In [1]: import numpy as np

In [2]: np.set_printoptions(precision=1, suppress=True, linewidth=100)

In [3]: def rnd(a):
   ...:     return np.round(a, 1) + 0
   ...: 

In [4]: M = np.loadtxt("out4.csv", delimiter=",")

In [5]: rnd(M)
Out[5]: 
array([[  1.4,   1.1,  -5.3,  -3.2,  -2.5],
       [  1.8,  12.2,  -1.3,  -5.2,  -4.7],
       [  6.1,  -1.5,  -2.8,  -7. ,  -9.3],
       [  2.7,   0.5,  -2.4,  -3.6,  -5.3],
       [  2.1,   3.7,  -8.2,  -5.4,  -2.2],
       [  4. ,  -2.5,  -9.1,  -6.3,  -4.2],
       [ -0.6,   9.3,  -3.4,  -2.4,  -0.9],
       [  4.5,   7.2,   1.6,  -6. ,  -9.1],
       [  2.3,  -1.9,  -2.8,  -2.7,  -4.7],
       [ -0.3,   6.5,  -3.6,  -2.2,  -1.2],
       [  3.8,   5.5,  -5.5,  -7. ,  -5.4],
       [  3. ,   6. ,  -4.5,  -5.9,  -4.8],
       [  6.3,   2.8,  -3.9,  -8.6,  -9. ],
       [  1.3,   4.7,  -1.7,  -2.9,  -3.9],
       [  3.1,   0. ,  -7.5,  -5.5,  -3.8],
       [  2.4,   0.9,  -4.2,  -3.9,  -4.2],
       [  4.9,  -3.3,  -5.2,  -5.9,  -6.9],
       [  6.7,  -0.9,  -1.3,  -7.3, -10.5],
       [  2.9,   3.3,  -2.6,  -4.5,  -5.4],
       [  2.4,   3. ,  -2.4,  -3.9,  -5. ],
       [  2.7,   7.9,  -7.5,  -7. ,  -3.3],
       [  1.2,   5.4,  -1.8,  -3. ,  -3.8],
       [  1. ,   4.4,  -2.4,  -2.7,  -3.3],
       [  2. ,   1.5,  -9.7,  -5.3,  -1.6],
       [  0. ,   7.1, -15.1,  -6. ,   3.1],
       [  2.4,   2.2,  -6.2,  -4.8,  -3.4],
       [  2.2,  -0.2,  -5.7,  -3.9,  -3.4],
       [  1.2,   3.4, -10.2,  -5. ,  -0.4],
       [  3. ,   5.2,  -5.3,  -5.9,  -4.5],
       [  1. ,   6.5,  -1.5,  -2.9,  -3.6],
       [  1.6,   2.1,  -5.1,  -3.6,  -2.9],
       [  3.3,   5.2,  -4.6,  -6. ,  -5.1],
       [  4.8,   4.9,  -6.7,  -8.3,  -6.1],
       [  0.7,  11.1,  -6.7,  -5.4,  -1.2],
       [  3. ,  -0.3,  -3. ,  -3.9,  -5.5],
       [  6.4,  -2.9,  -5.9,  -7.8,  -8.3],
       [  5.1,  -3.1,  -3.9,  -5.8,  -7.6],
       [  5.1,   0.4,  -1.1,  -5.8,  -8.7],
       [  7.1,   4.4,   0.6,  -8.4, -11.7],
       [  2.7,   5.5,  -5.2,  -5.6,  -4.1],
       [  5.3,   6.7,   1.9,  -6.7, -10.1],
       [  2.6,   4.1,  -0.9,  -3.9,  -5.8]])

In [6]: labels = M[:, 1] > np.median(M[:, 1])

In [7]: r0 = M[labels].mean(axis=0) - M[~labels].mean(axis=0)

In [8]: rnd((((M - M.mean(axis=0)) @ r0 > 0) == labels).mean())
Out[8]: np.float64(0.9)

In [9]: feats = np.load("arr.npy")

In [10]: feats
Out[10]: 
array([[-1,  0,  0,  0,  0,  0, -2,  0,  0,  0,  0],
       [ 0,  0,  0, -3,  0,  0,  0, -2,  0,  5, -1],
       [ 3, -4, -4, -5,  0,  0,  3,  2, -2,  0,  4],
       [ 0,  0,  0,  0,  0,  0,  3,  0,  0,  0,  0],
       [ 0,  0,  0, -4, -5,  0,  0,  0,  0,  2,  0]])

In [11]: r0, v = feats[1], feats[4]

In [12]: r0 @ v
Out[12]: np.int64(22)

In [13]: r0 @ r0
Out[13]: np.int64(39)

In [14]: p = (r0 @ v) / (r0 @ r0) * r0

In [15]: rnd((v - p) @ r0)
Out[15]: np.float64(0.0)

In [16]: rnd(np.linalg.norm(r0 + v) ** 2 + np.linalg.norm(r0 - v) ** 2)
Out[16]: np.float64(168.0)

In [17]: J = np.load("test2.npy")

In [18]: rnd(J)
Out[18]: 
array([[ 0.9,  0.2,  0.3,  0. ,  0.1],
       [ 0.2,  0.5, -0.8, -0.1, -0.4],
       [ 0.3, -0.8, -0.1, -0.1, -0.6],
       [ 0. , -0.1, -0.1,  1. ,  0. ],
       [ 0.1, -0.4, -0.6,  0. ,  0.7]])

In [19]: # symmetric

In [20]: U, s = np.linalg.svd(J)
ValueError: too many values to unpack (expected 2)


In [21]: U, s, Vt = np.linalg.svd(J, full_matrices=False)

In [22]: (s > 1e-8).sum()
Out[22]: np.int64(5)

In [23]: rnd(U.T @ J @ Vt.T)
Out[23]: 
array([[1., 0., 0., 0., 0.],
       [0., 1., 0., 0., 0.],
       [0., 0., 1., 0., 0.],
       [0., 0., 0., 1., 0.],
       [0., 0., 0., 0., 1.]])

In [24]: rnd(Vt @ Vt.T)
Out[24]: 
array([[1., 0., 0., 0., 0.],
       [0., 1., 0., 0., 0.],
       [0., 0., 1., 0., 0.],
       [0., 0., 0., 1., 0.],
       [0., 0., 0., 0., 1.]])

In [25]: np.allclose(U * s @ Vt, J)
Out[25]: True

In [26]: W0 = np.load("m.npy")

In [27]: rnd(W0)
Out[27]: 
array([[ 1. , -0.1,  0.1,  0.2],
       [-0.1,  0.4,  0.4,  0.8],
       [ 0.1,  0.4,  0.8, -0.5],
       [ 0.2,  0.8, -0.5, -0.2]])

In [28]: # columns are unit length and at right angles

In [29]: cov = W0.T @ W0

In [30]: (W0 @ W0.T).shape
Out[30]: (4, 4)

In [31]: np.all(np.linalg.eigvalsh(W0) > 0)
Out[31]: np.False_

In [32]: rnd(np.linalg.eigvalsh(W0).min())
Out[32]: np.float64(-1.0)

In [33]: M2 = W0 / np.sqrt((W0 ** 2).mean(axis=1, keepdims=True))

In [34]: np.linalg.matrix_rank(M2) == np.linalg.matrix_rank(W0)
Out[34]: np.True_

In [35]: rnd(np.linalg.norm(M2, axis=1))
Out[35]: array([2., 2., 2., 2.])

In [36]: np.linalg.matrix_rank(W0 - W0.mean(axis=1, keepdims=True))
Out[36]: np.int64(3)

In [37]: blk = np.stack([feats, 5 * feats, feats[::-1]])

In [38]: blk.shape
Out[38]: (3, 5, 11)

In [39]: rnd(np.linalg.norm(blk, axis=(1, 2)))
Out[39]: array([14. , 70.2, 14. ])

In [40]: np.linalg.matrix_rank(blk.reshape(3, -1))
Out[40]: np.int64(2)

In [41]: np.linalg.matrix_rank(blk)
Out[41]: array([5, 5, 5])

In [42]: A = np.loadtxt("sample11.csv", delimiter=",")

In [43]: rnd(A)
Out[43]: 
array([[ 1.8,  0.5,  0. , -0.4,  1.3, -1.4, -0.5],
       [ 2.1,  0.5,  0.1, -0.3,  1.7, -1.7, -0.8],
       [ 0.5,  1.5, -1.4, -1.2, -1.4,  0.5,  1.5],
       [-1.1,  0.5, -0.7, -0.4, -1.7,  1.3,  1.3],
       [ 1. ,  0.8, -0.5, -0.6,  0.1, -0.4,  0.3],
       [ 1.3, -1.1,  1.4,  0.9,  2.8, -2. , -2.2],
       [ 0.1, -0.8,  0.8,  0.6,  1.1, -0.6, -1. ],
       [ 1.8, -1.2,  1.6,  1. ,  3.4, -2.5, -2.6],
       [ 0.8, -1. ,  1.2,  0.8,  2.1, -1.4, -1.7],
       [-1.9, -1.6,  1.1,  1.2,  0. ,  0.8, -0.7],
       [-0.1,  0.4, -0.4, -0.3, -0.6,  0.4,  0.5],
       [-1.4, -2. ,  1.6,  1.5,  1. ,  0. , -1.5]])

In [44]: # rank 2

In [45]: U, s, Vt = np.linalg.svd(A)

In [46]: V = Vt[:(s > 1e-8).sum()]

In [47]: rng = np.random.default_rng(8279)

In [48]: x0 = A[7] + 3 * A[10] + rng.integers(2) * np.eye(7)[5]

In [49]: rnd(x0)
Out[49]: array([ 1.5,  0. ,  0.4,  0.1,  1.6, -1.4, -1. ])

In [50]: np.allclose(V.T @ V @ x0, x0)
Out[50]: True

In [51]: rnd(V.T @ V)
Out[51]: 
array([[ 0.5,  0.2, -0.1, -0.2,  0.2, -0.3,  0. ],
       [ 0.2,  0.3, -0.2, -0.2, -0.1,  0. ,  0.2],
       [-0.1, -0.2,  0.2,  0.2,  0.2,  0. , -0.2],
       [-0.2, -0.2,  0.2,  0.2,  0.1,  0. , -0.2],
       [ 0.2, -0.1,  0.2,  0.1,  0.4, -0.3, -0.3],
       [-0.3,  0. ,  0. ,  0. , -0.3,  0.3,  0.1],
       [ 0. ,  0.2, -0.2, -0.2, -0.3,  0.1,  0.2]])

In [52]: rnd(np.diag(V.T @ V))
Out[52]: array([0.5, 0.3, 0.2, 0.2, 0.4, 0.3, 0.2])

In [53]: U, s, Vt = np.linalg.svd(A, full_matrices=False)

In [54]: rnd(np.cumsum(s ** 2) / np.sum(s ** 2))
Out[54]: array([0.7, 1. , 1. , 1. , 1. , 1. , 1. ])

In [55]: rnd(s / s[0])
Out[55]: array([1. , 0.6, 0. , 0. , 0. , 0. , 0. ])

In [56]: rnd(U.T @ A @ Vt.T)
Out[56]: 
array([[10.1,  0. ,  0. ,  0. ,  0. ,  0. ,  0. ],
       [ 0. ,  5.9,  0. ,  0. ,  0. ,  0. ,  0. ],
       [ 0. ,  0. ,  0. ,  0. ,  0. ,  0. ,  0. ],
       [ 0. ,  0. ,  0. ,  0. ,  0. ,  0. ,  0. ],
       [ 0. ,  0. ,  0. ,  0. ,  0. ,  0. ,  0. ],
       [ 0. ,  0. ,  0. ,  0. ,  0. ,  0. ,  0. ],
       [ 0. ,  0. ,  0. ,  0. ,  0. ,  0. ,  0. ]])

In [57]: rnd(s)
Out[57]: array([10.1,  5.9,  0. ,  0. ,  0. ,  0. ,  0. ])

In [58]: np.abs(U[:, 0]).round(6).argmax()
Out[58]: np.int64(7)

In [59]: np.allclose(U * s @ Vt, A)
Out[59]: True

In [60]: rnd(np.sqrt((s ** 2).sum())), rnd(np.linalg.norm(A))
Out[60]: (np.float64(11.7), np.float64(11.7))

In [61]: U.shape, s.shape, Vt.shape
Out[61]: ((12, 7), (7,), (7, 7))

In [62]: rnd(Vt @ Vt.T)
Out[62]: 
array([[1., 0., 0., 0., 0., 0., 0.],
       [0., 1., 0., 0., 0., 0., 0.],
       [0., 0., 1., 0., 0., 0., 0.],
       [0., 0., 0., 1., 0., 0., 0.],
       [0., 0., 0., 0., 1., 0., 0.],
       [0., 0., 0., 0., 0., 1., 0.],
       [0., 0., 0., 0., 0., 0., 1.]])

In [63]: arr = np.loadtxt("a.csv", delimiter=",")

In [64]: rnd(arr)
Out[64]: 
array([[-3.5, -0.6,  0.2,  0.8,  0.7,  0.5, -0.1,  0.9, -0.1,  0.6,  0.9, -0.3],
       [-0.6, -0.1, -1.2,  0.4, -0.5,  0.2,  0.7, -0.3,  0.2,  0.9, -0.5,  0.4],
       [ 0.2, -1.2, -0.7,  0.5, -1.5, -0.9,  2.1, -0.5, -1.3,  1.6, -1.5, -0.5],
       [ 0.8,  0.4,  0.5, -1.7,  0.1,  0.8,  0.9,  1.2, -1.8,  0.6, -0.7,  1. ],
       [ 0.7, -0.5, -1.5,  0.1, -3.4, -0.3, -1.1,  0.8,  0.2, -0.5,  0.6, -0.3],
       [ 0.5,  0.2, -0.9,  0.8, -0.3,  0.6, -0.4, -0.6, -1.8, -1.1,  0.3,  3.1],
       [-0.1,  0.7,  2.1,  0.9, -1.1, -0.4, -1.9,  0.4,  0.9,  1.9, -1.3,  1.7],
       [ 0.9, -0.3, -0.5,  1.2,  0.8, -0.6,  0.4, -2.7,  0. ,  0.2,  0.4, -0.4],
       [-0.1,  0.2, -1.3, -1.8,  0.2, -1.8,  0.9,  0. ,  0.5,  1.3,  1.2, -0.3],
       [ 0.6,  0.9,  1.6,  0.6, -0.5, -1.1,  1.9,  0.2,  1.3, -2.8,  0. , -0.1],
       [ 0.9, -0.5, -1.5, -0.7,  0.6,  0.3, -1.3,  0.4,  1.2,  0. , -2. , -0.9],
       [-0.3,  0.4, -0.5,  1. , -0.3,  3.1,  1.7, -0.4, -0.3, -0.1, -0.9, -0.3]])

In [65]: # null space of dimension 2

In [66]: U, s, Vt = np.linalg.svd(arr)

In [67]: V = Vt[:(s > 1e-8).sum()]

In [68]: x0 = arr[1] + -3 * arr[10] + rng.integers(2) * np.eye(12)[11]

In [69]: rnd(x0)
Out[69]: array([-3.2,  1.5,  3.5,  2.5, -2.4, -0.8,  4.7, -1.6, -3.5,  0.7,  5.4,  3. ])

In [70]: rnd(np.linalg.norm(x0 - V.T @ V @ x0))
Out[70]: np.float64(0.0)
